% python3 -q
>>> import numpy as np
>>> np.set_printoptions(suppress=True, linewidth=160)
>>> tidy = lambda a: np.round(a, 2) + 0
>>> feats = np.load("layer13.npy")
>>> feats
array([[2, 3, 3],
       [3, 9, 0],
       [3, 0, 9]])
>>> hat = np.triu(np.array([[9, 9, -1], [2, 7, 5], [-5, 8, 6]]), 1) + np.eye(3)
>>> M2 = hat @ feats @ np.linalg.inv(hat)
>>> hat @ feats - feats @ hat
array([[ 24.,  63., -22.],
       [ 15., -27.,   3.],
       [  0., -27.,   3.]])
>>> M2
array([[  26., -150.,  770.],
       [  18., -153.,  828.],
       [   3.,  -27.,  147.]])
>>> np.linalg.matrix_rank(M2)
np.int64(2)
>>> print(np.trace(M2), np.trace(feats))
20.0 20
>>> print(tidy(np.poly(M2)))
[  1. -20.  99.   0.]
>>> theta = np.radians(15)
>>> r_ = np.eye(3)
>>> r_[1, 1] = r_[2, 2] = np.cos(theta)
>>> r_[1, 2], r_[2, 1] = -np.sin(theta), np.sin(theta)
>>> tidy(r_)
array([[ 1.  ,  0.  ,  0.  ],
       [ 0.  ,  0.97, -0.26],
       [ 0.  ,  0.26,  0.97]])
>>> M2 = feats @ r_.T
>>> print(tidy(np.linalg.det(r_)), tidy(np.trace(r_)))
1.0 2.93
>>> rng = np.random.default_rng(783)
>>> idx = rng.permutation(3)
>>> idx
array([0, 2, 1])
>>> M2 = feats[idx][:, idx]
>>> M2
array([[2, 3, 3],
       [3, 9, 0],
       [3, 0, 9]])
>>> tidy(np.linalg.det(M2)), tidy(np.linalg.det(feats[idx]))
(np.float64(0.0), np.float64(0.0))
>>> np.allclose(M2, feats)
True
>>> print(tidy(np.sort(np.abs(np.linalg.eigvals(M2)))))
[ 0.  9. 11.]
